$ python -q
>>> import numpy as np
>>> import numpy.linalg as la
>>> np.set_printoptions(suppress=True, linewidth=140)
>>> W0 = np.loadtxt("out13.csv", delimiter=",")
>>> W0
array([[ 2.989, -1.5  , -1.   ],
       [ 0.59 , -1.2  , -0.2  ],
       [ 2.292, -0.8  , -0.8  ],
       [-2.341,  0.   ,  0.8  ],
       [ 3.003,  0.9  , -1.   ],
       [ 0.33 , -0.4  , -0.1  ],
       [-1.276, -0.9  ,  0.4  ],
       [-3.882,  0.5  ,  1.3  ],
       [ 2.035,  0.3  , -0.7  ],
       [ 0.776,  2.1  , -0.3  ],
       [ 1.564, -1.3  , -0.5  ],
       [-3.148,  0.8  ,  1.1  ],
       [ 2.534, -1.4  , -0.8  ]])
>>> np.round(la.norm(W0, 2) / la.norm(W0), 3)
np.float64(0.927)
>>> np.argsort(-la.norm(W0, axis=0).round(6), kind="stable")[:3]
array([0, 1, 2])
>>> [round(float(x), 3) for x in la.svd(W0, compute_uv=False)[:3]]
[8.907, 3.609, 0.085]
>>> cov = np.cov(W0, rowvar=False)
>>> round(float(np.corrcoef(W0[:, 2], W0[:, 1])[0, 1]), 3)
0.306
>>> np.round(np.corrcoef(W0.T), 3)
array([[ 1.   , -0.317, -0.999],
       [-0.317,  1.   ,  0.306],
       [-0.999,  0.306,  1.   ]])
>>> np.round(la.eigvalsh(cov)[::-1], 3)
array([6.368, 1.063, 0.001])
>>> np.round(np.polyfit(W0[:, 2], W0[:, 1], 1), 3)
array([ 0.423, -0.165])
>>> E = np.load("block8.npy")
>>> E
array([[ 0, -3,  0],
       [ 0,  0,  3],
       [ 0,  0, -5]])
>>> np.round(E @ la.pinv(E) @ E, 3)
array([[ 0., -3.,  0.],
       [ 0.,  0.,  3.],
       [ 0.,  0., -5.]])
>>> la.lstsq(E[:-1].T, E[-1])[2]
np.int32(2)
>>> np.unique(E.round(6), axis=0).shape
(3, 3)
>>> W = np.array([[3, 7, 9, 3, 3, 7], [9, 0, 5, 2, 3, 2], [0, 0, 3, 9, 2, 5]])
>>> coef = np.array([-3, -1, 0, -1, 3, -3])
>>> hid = np.maximum(E @ W + coef, 0)
>>> (hid > 0).astype(int)
array([[0, 0, 0, 0, 0, 0],
       [0, 0, 1, 1, 1, 1],
       [0, 0, 0, 0, 0, 0]])
>>> C = np.array([[5, 3, 1], [3, 5, 0], [1, 2, 4], [3, 2, 4], [1, 5, 2], [5, 0, 1]])
>>> hid @ C
array([[  0,   0,   0],
       [156, 115, 170],
       [  0,   0,   0]])
